$ ipython --no-banner

In [1]: import numpy as np

In [2]: import numpy.linalg as la

In [3]: np.set_printoptions(precision=2, suppress=True, linewidth=100, sign=" ")

In [4]: mat = np.loadtxt("sample19.csv", delimiter=",")

In [5]: print(mat)
[[ 5.  1.  1.]
 [ 1.  5.  1.]
 [ 1.  1.  5.]]

In [6]: print(np.sort(np.abs(np.fft.fft(mat[0]))), np.sort(la.svd(mat, compute_uv=False)))
[ 4.  4.  7.] [ 4.  4.  7.]

In [7]: print(mat @ np.ones(3))
[ 7.  7.  7.]

In [8]: print((mat @ mat)[0])
[ 27.  11.  11.]

In [9]: vec = np.ones(3)

In [10]: for _ in range(7):
    ...:     vec = mat @ vec
    ...:     vec /= la.norm(vec)
    ...:     print(round(vec @ mat @ vec, 2))
    ...: 
7.0
7.0
7.0
7.0
7.0
7.0
7.0

In [11]: print(vec)
[ 0.58  0.58  0.58]

In [12]: print(round(la.eigvalsh(mat)[-1], 2))
7.0

In [13]: vals, vecs = la.eigh(mat)

In [14]: vec = np.array([-1, 1, 1])

In [15]: print(la.eigvalsh(mat[1:, 1:]))
[ 4.  6.]

In [16]: print(vec @ mat @ vec)
13.0

In [17]: print(round(vec @ mat @ vec / (vec @ vec), 2), round(vals[0], 2), round(float(vals[-1]), 2))
4.33 4.0 7.0

In [18]: vals, vecs = la.eigh(mat)

In [19]: print(la.eigvalsh(mat @ mat))
[ 16.  16.  49.]

In [20]: print(np.round(vecs.T @ mat @ vecs, 2) + 0)
[[ 4.  0.  0.]
 [ 0.  4.  0.]
 [ 0.  0.  7.]]

In [21]: print(vals)
[ 4.  4.  7.]

In [22]: print(la.svd(mat, compute_uv=False))
[ 7.  4.  4.]

In [23]: print(np.abs(vecs[:, -1]))
[ 0.58  0.58  0.58]

In [24]: vals, vecs = la.eig(mat)

In [25]: print(np.round(np.prod(vals), 2))
112.0

In [26]: print(np.sort(la.eigvals(mat @ mat)))
[ 16.  16.  49.]

In [27]: print(np.round(mat @ vecs[:, 0] - vals[0] * vecs[:, 0], 2) + 0)
[ 0.  0.  0.]

In [28]: F = np.loadtxt("data.csv", delimiter=",")

In [29]: print(F)
[[ 0.  1.  0.  0.]
 [ 3.  5.  0.  0.]
 [ 0.  0.  0.  0.]
 [ 0.  0.  2.  1.]]

In [30]: # splits into 2 blocks

In [31]: print(np.round(la.norm(F, 2) / la.norm(F), 2))
0.93

In [32]: print(la.matrix_rank(F, rtol=0.1))
2

In [33]: print([round(float(x), 2) for x in la.svd(F, compute_uv=False)[:3]])
[5.89, 2.24, 0.51]

In [34]: print(np.argsort(-la.norm(F, axis=0).round(6), kind="stable")[:3])
[ 1  0  2]

In [35]: U, sv, vt = la.svd(F)

In [36]: print(np.argmax(sv[:-1] / (sv[1:] + 1e-6)) + 1)
3

In [37]: B = U[:, :3] @ np.diag(sv[:3]) @ vt[:3]

In [38]: print(la.matrix_rank(F, rtol=0.05))
3

In [39]: print(B.round(2) + 0)
[[ 0.  1.  0.  0.]
 [ 3.  5.  0.  0.]
 [ 0.  0.  0.  0.]
 [ 0.  0.  2.  1.]]

In [40]: print(round(float(la.norm(F - B, 2)), 2), sv[3])
0.0 0.0

In [41]: rk = la.matrix_rank(F)

In [42]: print(rk)
3

In [43]: ns = la.svd(F)[2][rk:].T

In [44]: print(F @ ns)
[[ 0.]
 [ 0.]
 [ 0.]
 [ 0.]]

In [45]: print([int(la.matrix_rank(F[:i])) for i in range(1, len(F) + 1)])
[1, 2, 2, 3]

In [46]: print(np.allclose(F @ ns, 0))
True

In [47]: data = np.load("a.npy")

In [48]: print(data)
[[ 0  2  2  3]
 [ 1  3  1  2]
 [ 1  1  0  1]
 [ 3  2  0  1]]

In [49]: B = data / la.norm(data, axis=1, keepdims=True)

In [50]: gram = B @ B.T

In [51]: print(gram)
[[ 1.    0.88  0.7   0.45]
 [ 0.88  1.    0.89  0.76]
 [ 0.7   0.89  1.    0.93]
 [ 0.45  0.76  0.93  1.  ]]

In [52]: print(np.argwhere(np.triu(np.abs(gram) > 0.95, 1)))
[]

In [53]: print(gram[2])
[ 0.7   0.89  1.    0.93]

In [54]: print((gram - 2 * np.eye(4)).round(6).argmax(axis=1))
[ 1  2  3  2]

In [55]: print(np.trace(data))
4

In [56]: print(round(la.det(data), 2))
5.0

In [57]: print(np.allclose(data @ data.T, data.T @ data))
False

In [58]: print(data @ data)
[[ 13  14   2   9]
 [ 10  16   5  12]
 [  4   7   3   6]
 [  5  14   8  14]]

In [59]: B = np.array([[0, 3, -1], [1, 3, -3], [-3, 1, 3], [-1, 3, 3]])

In [60]: print(np.einsum("ik,kj->ji", data, B))
[[-7 -2  0  1]
 [17 19  9 18]
 [ 9 -1 -1 -6]]

In [61]: print(np.einsum("ij,ij->i", data, data))
[ 17  15   3  14]

In [62]: print(la.matrix_rank(np.vstack([data, B.T])))
4

In [63]: print(data @ B)
[[-7 17  9]
 [-2 19 -1]
 [ 0  9 -1]
 [ 1 18 -6]]

In [64]: print(B.T @ data.T)
[[-7 -2  0  1]
 [17 19  9 18]
 [ 9 -1 -1 -6]]

In [65]: q, vecs = la.qr(data[:, :2])[0], la.qr(data[:, 2:])[0]

In [66]: sv = la.svd(q.T @ vecs, compute_uv=False)

In [67]: print(sv)
[ 0.95  0.86]

In [68]: print(np.round(la.norm(q @ q.T - vecs @ vecs.T, 2), 2))
0.51

In [69]: m1 = np.load("layer8.npy")

In [70]: print(m1)
[[ 3  0  0]
 [ 0 -2  0]
 [ 0  0 -1]]

In [71]: ang = np.radians(15)

In [72]: r_ = np.eye(4)

In [73]: r_[1, 1] = r_[0, 0] = np.cos(ang)

In [74]: r_[1, 0], r_[0, 1] = -np.sin(ang), np.sin(ang)

In [75]: print(r_)
[[ 0.97  0.26  0.    0.  ]
 [-0.26  0.97  0.    0.  ]
 [ 0.    0.    1.    0.  ]
 [ 0.    0.    0.    1.  ]]

In [76]: B = data @ r_.T

In [77]: print(np.round(la.det(r_), 2), round(np.trace(r_), 2))
1.0 3.93

In [78]: print(np.allclose(data @ data.T, B @ B.T))
True

In [79]: print(np.abs(B - data).max(axis=0))
[ 0.74  0.84  0.    0.  ]

In [80]: print(np.allclose(la.norm(data, axis=1), la.norm(B, axis=1)))
True

In [81]: print(B)
[[ 0.52  1.93  2.    3.  ]
 [ 1.74  2.64  1.    2.  ]
 [ 1.22  0.71  0.    1.  ]
 [ 3.42  1.16  0.    1.  ]]

In [82]: print(la.svd(data, compute_uv=False), la.svd(B, compute_uv=False))
[ 6.29  2.94  0.8   0.34] [ 6.29  2.94  0.8   0.34]
